% ipython --no-banner

In [1]: import numpy as np

In [2]: np.set_printoptions(precision=4, suppress=True, linewidth=200)

In [3]: Q, _ = np.linalg.qr(np.array([[0.2, 0.1, 2.0, -1.3],
   ...:     [0.6, -2.5, -1.7, -0.2],
   ...:     [-0.2, 0.5, 0.4, -0.1],
   ...:     [-0.1, 1.3, 0.6, -0.1]]))

In [4]: W0 = Q[:, :4]

In [5]: print(W0)
[[-0.2981  0.6592 -0.6901  0.0187]
 [-0.8944 -0.1686  0.2346  0.3414]
 [ 0.2981 -0.1993 -0.2952  0.8856]
 [ 0.1491  0.7052  0.6178  0.3144]]

In [6]: # columns are unit length and at right angles

In [7]: x0 = np.array([0, 2, 1, -2])

In [8]: print(round(float(np.linalg.det(W0)), 4))
-1.0

In [9]: print(np.round(W0.T @ (W0 @ x0), 4) + 0)
[ 0.  2.  1. -2.]

In [10]: print([p for p in range(1, 25) if np.allclose(np.linalg.matrix_power(W0, p), np.eye(4))])
[]

In [11]: u, g = W0[0], W0[1]

In [12]: print(np.round(u @ u, 4))
1.0

In [13]: print(round(float(u @ g), 4))
-0.0

In [14]: pr = (u @ g) / (u @ u) * u

In [15]: print(pr.round(4) + 0)
[0. 0. 0. 0.]

In [16]: print(np.linalg.matrix_rank(np.outer(u, g)))
1

In [17]: print((W0 + W0.T) / 2)
[[-0.2981 -0.1176 -0.196   0.0839]
 [-0.1176 -0.1686  0.0177  0.5233]
 [-0.196   0.0177 -0.2952  0.7517]
 [ 0.0839  0.5233  0.7517  0.3144]]

In [18]: print(np.allclose(W0, W0.T))
False

In [19]: print(round(float(np.linalg.norm(W0[2] - W0[3])), 4))
1.4142

In [20]: print(np.round(np.linalg.norm(W0, 1), 4), round(float(np.linalg.norm(W0, np.inf)), 4))
1.8376 1.7864

In [21]: print(round(np.linalg.norm(W0[2], 1), 4), np.round(np.linalg.norm(W0[2], np.inf), 4))
1.6782 0.8856

In [22]: print(np.round(W0[2] @ W0[3], 4))
0.0
